$ python3 -q
>>> import numpy as np
>>> import numpy.linalg as la
>>> np.set_printoptions(precision=2, suppress=True, linewidth=100)
>>> def tidy(a):
...     return np.round(a, 2) + 0
... 
>>> t = np.deg2rad(36)
>>> W0 = np.eye(4)
>>> W0[np.ix_([1, 3], [1, 3])] = [[np.cos(t), -np.sin(t)], [np.sin(t), np.cos(t)]]
>>> tidy(W0)
array([[ 1.  ,  0.  ,  0.  ,  0.  ],
       [ 0.  ,  0.81,  0.  , -0.59],
       [ 0.  ,  0.  ,  1.  ,  0.  ],
       [ 0.  ,  0.59,  0.  ,  0.81]])
>>> tidy(W0.reshape(2, -1))
array([[ 1.  ,  0.  ,  0.  ,  0.  ,  0.  ,  0.81,  0.  , -0.59],
       [ 0.  ,  0.  ,  1.  ,  0.  ,  0.  ,  0.59,  0.  ,  0.81]])
>>> print(tidy(W0.reshape(-1, 2)))
[[ 1.    0.  ]
 [ 0.    0.  ]
 [ 0.    0.81]
 [ 0.   -0.59]
 [ 0.    0.  ]
 [ 1.    0.  ]
 [ 0.    0.59]
 [ 0.    0.81]]
>>> t3 = W0.reshape(4, 2, -1)
>>> print(tidy(t3[:, 0]))
[[1.   0.  ]
 [0.   0.81]
 [0.   0.  ]
 [0.   0.59]]
>>> tidy(t3.transpose(1, 0, 2))
array([[[ 1.  ,  0.  ],
        [ 0.  ,  0.81],
        [ 0.  ,  0.  ],
        [ 0.  ,  0.59]],

       [[ 0.  ,  0.  ],
        [ 0.  , -0.59],
        [ 1.  ,  0.  ],
        [ 0.  ,  0.81]]])
>>> tidy(W0.T @ W0)
array([[1., 0., 0., 0.],
       [0., 1., 0., 0.],
       [0., 0., 1., 0.],
       [0., 0., 0., 1.]])
>>> print(tidy(W0 @ W0.T))
[[1. 0. 0. 0.]
 [0. 1. 0. 0.]
 [0. 0. 1. 0.]
 [0. 0. 0. 1.]]
>>> W0[:, 2] @ W0[:, 1]
np.float64(0.0)
>>> x = np.array([4, -9, -7, -7])
>>> h = np.maximum(W0 @ x, 0)
>>> tidy(np.maximum(W0 @ x, 0) - np.maximum(-W0 @ x, 0))
array([  4.  ,  -3.17,  -7.  , -10.95])
>>> print(np.maximum(W0 @ (3 * x), 0))
[12.  0.  0.  0.]
>>> W0 * (h > 1e-9)[:, None]
array([[ 1.,  0.,  0.,  0.],
       [ 0.,  0.,  0., -0.],
       [ 0.,  0.,  0.,  0.],
       [ 0.,  0.,  0.,  0.]])
>>> q = W0.astype(float).copy()
>>> for j in range(4):
...     q[:, j] -= q[:, :j] @ (q[:, :j].T @ q[:, j])
...     q[:, j] /= la.norm(q[:, j])
... 
>>> print(tidy(q))
[[ 1.    0.    0.    0.  ]
 [ 0.    0.81  0.   -0.59]
 [ 0.    0.    1.    0.  ]
 [ 0.    0.59  0.    0.81]]
>>> tidy(q.T @ q)
array([[1., 0., 0., 0.],
       [0., 1., 0., 0.],
       [0., 0., 1., 0.],
       [0., 0., 0., 1.]])
>>> (la.matrix_power((W0 != 0) + (W0.T != 0) + np.eye(4), 4) > 0).astype(int)
array([[1, 0, 0, 0],
       [0, 1, 0, 1],
       [0, 0, 1, 0],
       [0, 1, 0, 1]])
>>> m1 = np.load("arr.npy")
>>> print(m1)
[[ 0.58  1.65  0.64]
 [-0.93 -2.69 -0.95]
 [ 0.53  1.62  0.64]
 [-0.75 -2.46 -0.76]
 [-0.99 -2.86 -0.91]
 [-0.11 -0.32 -0.05]
 [-1.12 -3.11 -1.  ]
 [-1.01 -3.05 -0.94]
 [-0.37 -1.48 -0.39]
 [ 0.03  0.18  0.08]
 [-1.09 -3.18 -1.05]
 [-1.98 -5.79 -1.92]
 [-1.   -2.45 -0.8 ]
 [-0.78 -2.17 -0.78]
 [ 1.25  3.58  1.13]
 [-0.12 -0.17 -0.03]
 [ 0.17  0.4   0.1 ]
 [ 0.45  1.34  0.46]
 [-0.14 -0.02 -0.01]
 [ 0.03  0.16 -0.04]
 [-0.75 -2.16 -0.7 ]
 [ 0.85  2.75  0.9 ]
 [-0.22 -0.83 -0.27]]
>>> np.argsort(-la.norm(m1, axis=0).round(6), kind="stable")[:3]
array([1, 0, 2])
>>> round(np.log10(la.cond(m1)))
2
